>>> import numpy as np
>>> import numpy.linalg as la
>>> np.set_printoptions(precision=2, suppress=True, linewidth=100)
>>> A = np.load("a.npy")
>>> print(A)
[[ 1  0  0  0  0]
 [ 5  1  0  0  0]
 [ 4 -1  1  0  0]
 [ 1  5  5  1  0]
 [ 5 -5 -2  2  1]]
>>> r0, g = A[0], A[3]
>>> print(r0 @ r0)
1
>>> print(r0 @ g)
1
>>> p = (r0 @ g) / (r0 @ r0) * r0
>>> print((g - p) @ r0)
0.0
>>> print(p)
[1. 0. 0. 0. 0.]
>>> Uu, sig, Vt = la.svd(A)
>>> print(np.argmax(sig[:-1] / (sig[1:] + 1e-6)) + 1)
4
>>> print(sig.round(2) + 0)
[9.55 7.61 2.34 1.18 0.  ]
>>> A2 = Uu[:, :4] @ np.diag(sig[:4]) @ Vt[:4]
>>> print(round(float(la.norm(A - A2, 2)), 2), np.round(sig[4], 2))
0.0 0.0
>>> print(round(np.abs(A - A2).max(), 2))
0.0
>>> print(la.matrix_rank(A2))
4
>>> print((A - A.T) / 2)
[[ 0.  -2.5 -2.  -0.5 -2.5]
 [ 2.5  0.   0.5 -2.5  2.5]
 [ 2.  -0.5  0.  -2.5  1. ]
 [ 0.5  2.5  2.5  0.  -1. ]
 [ 2.5 -2.5 -1.   1.   0. ]]
>>> print((A + A.T) / 2)
[[ 1.   2.5  2.   0.5  2.5]
 [ 2.5  1.  -0.5  2.5 -2.5]
 [ 2.  -0.5  1.   2.5 -1. ]
 [ 0.5  2.5  2.5  1.   1. ]
 [ 2.5 -2.5 -1.   1.   1. ]]
>>> print(round(np.abs(la.eigvals(A)).max(), 2))
1.0
>>> assert A == A.T
Traceback (most recent call last):
  File "<python-input-21>", line 1, in <module>
    assert A == A.T
           ^^^^^^^^
ValueError: The truth value of an array with more than one element is ambiguous. Use a.any() or a.all()
>>> print(np.sort(np.abs(la.eigvals(A))))
[1. 1. 1. 1. 1.]
>>> Uu, sig, Vt = la.svd(A, full_matrices=False)
>>> print(round(float(np.sqrt((sig ** 2).sum())), 2), round(la.norm(A), 2))
12.49 12.49
>>> print(sig.round(2) + 0)
[9.55 7.61 2.34 1.18 0.  ]
>>> print(np.round(Uu.T @ Uu, 2) + 0)
[[1. 0. 0. 0. 0.]
 [0. 1. 0. 0. 0.]
 [0. 0. 1. 0. 0.]
 [0. 0. 0. 1. 0.]
 [0. 0. 0. 0. 1.]]
>>> print(np.round(Vt @ Vt.T, 2) + 0)
[[1. 0. 0. 0. 0.]
 [0. 1. 0. 0. 0.]
 [0. 0. 1. 0. 0.]
 [0. 0. 0. 1. 0.]
 [0. 0. 0. 0. 1.]]
>>> print(np.allclose(Uu * sig @ Vt, A))
True
>>> print(np.round(sig / sig[0], 2) + 0)
[1.   0.8  0.25 0.12 0.  ]
>>> print(la.matrix_rank(A, rtol=0.1))
4
>>> print(la.cond(A) > 100)
True
>>> F = np.loadtxt("w.csv", delimiter=",")
>>> print(F)
[[-0.3 -0.3  0.9]
 [-1.9 -2.2  2.9]
 [ 0.3  0.  -2. ]]
>>> vec = np.array([-1, -2, 0])
>>> print(np.sign((F @ vec).round(6)))
[ 1.  1. -1.]
>>> print(np.einsum("ij,j->i", F, vec))
[ 0.9  6.3 -0.3]
>>> print(F @ np.eye(3)[0])
[-0.3 -1.9  0.3]
>>> print(F @ vec)
[ 0.9  6.3 -0.3]
>>> print(F @ np.ones(3))
[ 0.3 -1.2 -1.7]
>>> print((F * vec).sum(axis=1))
[ 0.9  6.3 -0.3]
>>> print(F @ (2 * vec))
[ 1.8 12.6 -0.6]
>>> print((F + F.T) / 2)
[[-0.3  -1.1   0.6 ]
 [-1.1  -2.2   1.45]
 [ 0.6   1.45 -2.  ]]
>>> F.inv()
Traceback (most recent call last):
  File "<python-input-43>", line 1, in <module>
    F.inv()
    ^^^^^
AttributeError: 'numpy.ndarray' object has no attribute 'inv'
>>> print(np.allclose(F, F.T))
False
>>> la.determinant(F)
Traceback (most recent call last):
  File "<python-input-45>", line 1, in <module>
    la.determinant(F)
    ^^^^^^^^^^^^^^
AttributeError: module 'numpy.linalg' has no attribute 'determinant'
>>> A2 = F / np.sqrt((F ** 2).mean(axis=1, keepdims=True))
>>> print(la.matrix_rank(A2) == la.matrix_rank(F))
True
>>> r0 = np.array([4, 3, 6])
>>> A2 = F + np.outer(r0, np.eye(3)[2])
>>> print(round(la.det(A2) / la.det(F), 2), round(1 + la.solve(F, r0)[2], 2))
20.02 20.02
>>> print(A2)
[[-0.3 -0.3  4.9]
 [-1.9 -2.2  5.9]
 [ 0.3  0.   4. ]]
>>> X = np.loadtxt("layer5.csv", delimiter=",")
>>> print(X)
[[ 1.    1.55 -0.3   1.2 ]
 [-0.6  -1.34 -0.1  -1.7 ]
 [ 0.   -0.52 -0.5  -0.4 ]
 [-1.8  -3.47 -1.5  -0.7 ]
 [ 1.    1.29  0.   -0.7 ]
 [ 0.8   1.77 -1.3   0.4 ]
 [-0.4  -0.54 -0.4  -0.8 ]
 [ 0.2   0.85 -0.5   0.1 ]
 [-1.4  -2.95  1.2   0.2 ]
 [ 0.7   1.3   1.3  -0.8 ]
 [-0.2  -0.09  0.3   0.5 ]
 [ 0.1   0.36 -0.2  -0.7 ]
 [-0.1  -0.09  0.1   0.1 ]
 [-1.2  -1.93 -0.4  -0.7 ]
 [-1.7  -3.57  0.   -0.6 ]
 [ 2.8   5.48  0.   -0.2 ]
 [-1.   -1.54 -1.3  -1.1 ]
 [ 0.8   1.24 -1.   -0.5 ]
 [ 0.7   1.43 -2.3  -1.2 ]
 [ 0.3   0.32  0.4   0.  ]
 [ 0.   -0.38 -0.7  -0.3 ]
 [ 2.    4.01 -1.   -1.1 ]
 [-1.1  -2.27 -0.1  -0.4 ]
 [-1.3  -2.37 -1.2   0.9 ]
 [-0.4  -0.8   1.3   0.  ]
 [ 0.2   0.41  1.1   0.1 ]
 [ 0.3   0.72 -0.1  -0.4 ]]
>>> G = np.cov(X, rowvar=False)
>>> print(la.eigvalsh(G)[::-1])
[5.53 0.82 0.38 0.02]
>>> print(G.shape)
(4, 4)
>>> print(np.argwhere(np.triu(np.abs(np.corrcoef(X.T)) > 0.8, 1)))
[[0 1]]
